% python3 -q
>>> import numpy as np
>>> np.set_printoptions(suppress=True, linewidth=200)
>>> rd = lambda a: np.round(a, 1) + 0
>>> u = np.array([1, -1, 2, 1, 0, -1, -1, -2, -2, 0]) + 0.5
>>> data = np.eye(10) - 2 * np.outer(u, u) / (u @ u)
>>> rd(data)
array([[ 0.7,  0.1, -0.5, -0.3, -0.1,  0.1,  0.1,  0.3,  0.3, -0.1],
       [ 0.1,  1. ,  0.2,  0.1,  0. ,  0. ,  0. , -0.1, -0.1,  0. ],
       [-0.5,  0.2,  0.2, -0.5, -0.2,  0.2,  0.2,  0.5,  0.5, -0.2],
       [-0.3,  0.1, -0.5,  0.7, -0.1,  0.1,  0.1,  0.3,  0.3, -0.1],
       [-0.1,  0. , -0.2, -0.1,  1. ,  0. ,  0. ,  0.1,  0.1,  0. ],
       [ 0.1,  0. ,  0.2,  0.1,  0. ,  1. ,  0. , -0.1, -0.1,  0. ],
       [ 0.1,  0. ,  0.2,  0.1,  0. ,  0. ,  1. , -0.1, -0.1,  0. ],
       [ 0.3, -0.1,  0.5,  0.3,  0.1, -0.1, -0.1,  0.7, -0.3,  0.1],
       [ 0.3, -0.1,  0.5,  0.3,  0.1, -0.1, -0.1, -0.3,  0.7,  0.1],
       [-0.1,  0. , -0.2, -0.1,  0. ,  0. ,  0. ,  0.1,  0.1,  1. ]])
>>> O, vecs = np.linalg.qr(data[:, :5])[0], np.linalg.qr(data[:, 5:])[0]
>>> sig = np.linalg.svd(O.T @ vecs, compute_uv=False)
>>> rd(np.degrees(np.arccos(sig.clip(0, 1))))
array([90., 90., 90., 90., 90.])
>>> X = np.loadtxt("sample15.csv", delimiter=",")
>>> rd(X)
array([[ -3.7, -10.5,  -4.8,   5.5,  -9.8,  -2.4,   4.9,  -6.1,   7.8],
       [ -5.5,  10.4,  -2.9,   5.5,  -5.2,  -4.2,  -1.6,   7.1,  11.2],
       [ -6. ,   7.4,  -3.9,   6.5,  -7.2,  -4.5,  -0.4,   5.3,  12.3],
       [  2.6,  12.6,   4.2,  -4.4,   8.9,   1.6,  -5.2,   7.5,  -5.7],
       [  3.5, -14.8,   0.6,  -2.7,   0.4,   2.8,   3.8,  -9.6,  -7. ],
       [ -1.1, -14.7,  -3.3,   2.8,  -7.1,  -0.5,   5.4,  -9. ,   2.6],
       [  6.2,  -1.4,   5. ,  -7.3,   9.6,   4.5,  -1.8,  -1.6, -12.8],
       [  4.6, -13.1,   1.7,  -4.2,   2.8,   3.5,   2.8,  -8.7,  -9.2],
       [ -3.7, -10.5,  -4.8,   5.5,  -9.8,  -2.4,   4.9,  -6.1,   7.8],
       [  4.2,   9.2,   5. ,  -5.9,  10.1,   2.8,  -4.6,   5.2,  -8.8],
       [ -2.6,  15.5,   0.3,   1.6,   1.2,  -2.2,  -4.3,   9.9,   5.2],
       [ -5.7,   9.2,  -3.3,   6. ,  -6.1,  -4.3,  -1.1,   6.4,  11.7],
       [ -4.8,  12.5,  -2.1,   4.5,  -3.4,  -3.7,  -2.5,   8.3,   9.8],
       [  3.9,  10. ,   4.9,  -5.7,  10. ,   2.6,  -4.8,   5.7,  -8.3],
       [ -5. ,  12. ,  -2.3,   4.8,  -3.8,  -3.8,  -2.3,   8.1,  10.1],
       [ -3.3,  15. ,  -0.4,   2.5,   0. ,  -2.7,  -3.9,   9.7,   6.6],
       [ -1.4, -14.4,  -3.4,   3.1,  -7.4,  -0.7,   5.4,  -8.7,   3.1],
       [  3. ,  11.9,   4.4,  -4.8,   9.2,   1.9,  -5.1,   7. ,  -6.5],
       [  1.5,  14.2,   3.5,  -3.2,   7.5,   0.8,  -5.4,   8.7,  -3.3],
       [  4.6,   8. ,   5.1,  -6.3,  10.4,   3.1,  -4.4,   4.4,  -9.6],
       [  2. , -15.8,  -0.8,  -0.8,  -2.4,   1.8,   4.6, -10. ,  -3.9],
       [ -6.2,   2.3,  -4.8,   7.2,  -9.4,  -4.5,   1.5,   2.2,  12.9],
       [ -5.6,   9.7,  -3.2,   5.8,  -5.7,  -4.3,  -1.3,   6.7,  11.5],
       [  2.5,  12.7,   4.2,  -4.3,   8.8,   1.6,  -5.2,   7.6,  -5.5],
       [  2.8, -15.4,  -0.1,  -1.9,  -0.9,   2.3,   4.2,  -9.9,  -5.6],
       [ -6. ,   7.7,  -3.8,   6.4,  -7. ,  -4.5,  -0.5,   5.5,  12.3],
       [ -1.5, -14.2,  -3.5,   3.2,  -7.6,  -0.8,   5.4,  -8.6,   3.4],
       [  5.5,   4.3,   5.3,  -7. ,  10.5,   3.9,  -3.4,   2. , -11.5],
       [  3.9,   9.9,   4.9,  -5.7,  10. ,   2.6,  -4.8,   5.7,  -8.3],
       [  6.1,  -6.7,   4. ,  -6.6,   7.6,   4.5,   0.1,  -4.9, -12.5],
       [  2.8,  12.3,   4.3,  -4.6,   9. ,   1.8,  -5.2,   7.3,  -6. ],
       [ -3.9, -10. ,  -4.9,   5.6, -10. ,  -2.6,   4.8,  -5.7,   8.3],
       [  6.2,  -5.4,   4.3,  -6.9,   8.2,   4.6,  -0.4,  -4.1, -12.7],
       [ -2.6,  15.5,   0.3,   1.6,   1.3,  -2.2,  -4.3,   9.9,   5.1],
       [ -5.8,   8.9,  -3.4,   6.1,  -6.3,  -4.3,  -1. ,   6.2,  11.9],
       [  0.1, -15.5,  -2.4,   1.5,  -5.5,   0.4,   5.3,  -9.6,   0.1],
       [  4.4,   8.7,   5. ,  -6.1,  10.3,   3. ,  -4.5,   4.8,  -9.2],
       [  3.4, -14.9,   0.5,  -2.6,   0.2,   2.7,   3.8,  -9.6,  -6.8],
       [ -6.1,   0.4,  -5.1,   7.3,  -9.9,  -4.4,   2.1,   1. ,  12.7],
       [  2.3,  13.2,   4. ,  -4. ,   8.5,   1.4,  -5.3,   7.9,  -5. ],
       [  5.1, -11.6,   2.4,  -5. ,   4.2,   3.9,   2.1,  -7.8, -10.4],
       [ -4.1,  -9.3,  -5. ,   5.9, -10.1,  -2.8,   4.7,  -5.3,   8.8]])
>>> np.linalg.cond(X) > 100
np.True_
